$ python -q
>>> import numpy as np
>>> np.set_printoptions(precision=2, suppress=True, linewidth=200)
>>> tidy = lambda a: np.round(a, 2) + 0
>>> W0 = np.loadtxt("w.csv", delimiter=",")
>>> print(tidy(W0))
[[-0.9  -2.7   0.83 -0.16 -2.57  5.18 -3.98 -2.95 -1.59  1.33  2.75 -1.15]
 [ 1.07  1.85  3.85 -2.97  1.31 -2.02 -0.49 -0.81 -3.44 -2.85  2.26 -2.48]
 [-1.46  0.33  1.66 -1.16  0.87  1.12  1.61 -1.75  3.36  4.45  0.9  -1.88]
 [-2.6  -2.04 -1.84  1.73  2.46 -1.86 -2.68  0.44 -0.07  0.19 -3.77 -2.66]
 [ 1.65  0.83 -3.08 -2.4  -0.51  0.38 -4.15 -2.73  3.86 -3.44  2.2  -0.78]
 [ 0.17 -1.93  0.67  1.3   0.88 -1.31 -1.45 -4.63 -0.92  1.26 -0.53  3.98]]
>>> rng = np.random.default_rng(423)
>>> B = W0 + rng.integers(-2, 3, (6, 1)) @ rng.integers(-2, 3, (1, 12))
>>> print(tidy(B))
[[-0.9  -2.7   0.83 -0.16 -2.57  5.18 -3.98 -2.95 -1.59  1.33  2.75 -1.15]
 [ 1.07  1.85  3.85 -2.97  1.31 -2.02 -0.49 -0.81 -3.44 -2.85  2.26 -2.48]
 [-1.46  0.33  1.66 -1.16  0.87  1.12  1.61 -1.75  3.36  4.45  0.9  -1.88]
 [-2.6  -2.04 -1.84  1.73  2.46 -1.86 -2.68  0.44 -0.07  0.19 -3.77 -2.66]
 [-0.35  0.83 -7.08 -2.4   3.49 -1.62 -6.15 -0.73  3.86  0.56 -1.8  -0.78]
 [-1.83 -1.93 -3.33  1.3   4.88 -3.31 -3.45 -2.63 -0.92  5.26 -4.53  3.98]]
>>> print(np.linalg.matrix_rank(B - W0, tol=1e-8))
1
>>> print(np.abs(B - W0).sum(axis=1))
[ 0.  0.  0.  0. 24. 24.]
>>> u = np.array([0, -1])
>>> print(np.polyval(u, W0[1]))
[-1. -1. -1. -1. -1. -1. -1. -1. -1. -1. -1. -1.]
>>> print(tidy(np.cross(W0[1, :3], W0[3, :3])))
[ 4.45 -8.02  2.62]
>>> def softmax(z):
...     e = np.exp(z - z.max(axis=-1, keepdims=True))
...     return e / e.sum(axis=-1, keepdims=True)
... 
>>> print(tidy(softmax(10 * W0[4])))
[0. 0. 0. 0. 0. 0. 0. 0. 1. 0. 0. 0.]
>>> print(tidy(softmax(W0[4] + 4)))
[0.08 0.03 0.   0.   0.01 0.02 0.   0.   0.71 0.   0.14 0.01]
>>> print(tidy(softmax(W0).sum(axis=1)))
[1. 1. 1. 1. 1. 1.]
>>> att = W0 @ W0.T / np.sqrt(12)
>>> print(tidy(softmax(att + np.triu(np.full(att.shape, -np.inf), 1))))
[[1. 0. 0. 0. 0. 0.]
 [0. 1. 0. 0. 0. 0.]
 [0. 0. 1. 0. 0. 0.]
 [0. 0. 0. 1. 0. 0.]
 [0. 0. 0. 0. 1. 0.]
 [0. 0. 0. 0. 0. 1.]]
>>> print(tidy(softmax(att)[4] @ W0))
[ 1.65  0.83 -3.08 -2.4  -0.51  0.38 -4.15 -2.73  3.86 -3.44  2.2  -0.78]
>>> print(tidy(softmax(att)))
[[1. 0. 0. 0. 0. 0.]
 [0. 1. 0. 0. 0. 0.]
 [0. 0. 1. 0. 0. 0.]
 [0. 0. 0. 1. 0. 0.]
 [0. 0. 0. 0. 1. 0.]
 [0. 0. 0. 0. 0. 1.]]
>>> t = np.radians(15)
>>> Rm = np.eye(12)
>>> Rm[6, 6] = Rm[1, 1] = np.cos(t)
>>> Rm[6, 1], Rm[1, 6] = -np.sin(t), np.sin(t)
>>> print(tidy(Rm))
[[ 1.    0.    0.    0.    0.    0.    0.    0.    0.    0.    0.    0.  ]
 [ 0.    0.97  0.    0.    0.    0.    0.26  0.    0.    0.    0.    0.  ]
 [ 0.    0.    1.    0.    0.    0.    0.    0.    0.    0.    0.    0.  ]
 [ 0.    0.    0.    1.    0.    0.    0.    0.    0.    0.    0.    0.  ]
 [ 0.    0.    0.    0.    1.    0.    0.    0.    0.    0.    0.    0.  ]
 [ 0.    0.    0.    0.    0.    1.    0.    0.    0.    0.    0.    0.  ]
 [ 0.   -0.26  0.    0.    0.    0.    0.97  0.    0.    0.    0.    0.  ]
 [ 0.    0.    0.    0.    0.    0.    0.    1.    0.    0.    0.    0.  ]
 [ 0.    0.    0.    0.    0.    0.    0.    0.    1.    0.    0.    0.  ]
 [ 0.    0.    0.    0.    0.    0.    0.    0.    0.    1.    0.    0.  ]
 [ 0.    0.    0.    0.    0.    0.    0.    0.    0.    0.    1.    0.  ]
 [ 0.    0.    0.    0.    0.    0.    0.    0.    0.    0.    0.    1.  ]]
>>> B = W0 @ Rm.T
>>> print(tidy(B))
[[-0.9  -3.64  0.83 -0.16 -2.57  5.18 -3.15 -2.95 -1.59  1.33  2.75 -1.15]
 [ 1.07  1.66  3.85 -2.97  1.31 -2.02 -0.95 -0.81 -3.44 -2.85  2.26 -2.48]
 [-1.46  0.73  1.66 -1.16  0.87  1.12  1.47 -1.75  3.36  4.45  0.9  -1.88]
 [-2.6  -2.67 -1.84  1.73  2.46 -1.86 -2.06  0.44 -0.07  0.19 -3.77 -2.66]
 [ 1.65 -0.27 -3.08 -2.4  -0.51  0.38 -4.22 -2.73  3.86 -3.44  2.2  -0.78]
 [ 0.17 -2.24  0.67  1.3   0.88 -1.31 -0.9  -4.63 -0.92  1.26 -0.53  3.98]]
>>> print(tidy(np.linalg.svd(W0, compute_uv=False)), tidy(np.linalg.svd(B, compute_uv=False)))
[10.    9.    8.1   7.29  6.56  5.9 ] [10.    9.    8.1   7.29  6.56  5.9 ]
>>> print(tidy(np.abs(B - W0).max(axis=0)))
[0.   1.1  0.   0.   0.   0.   0.83 0.   0.   0.   0.   0.  ]
>>> print(np.allclose(np.linalg.norm(W0, axis=1), np.linalg.norm(B, axis=1)))
True
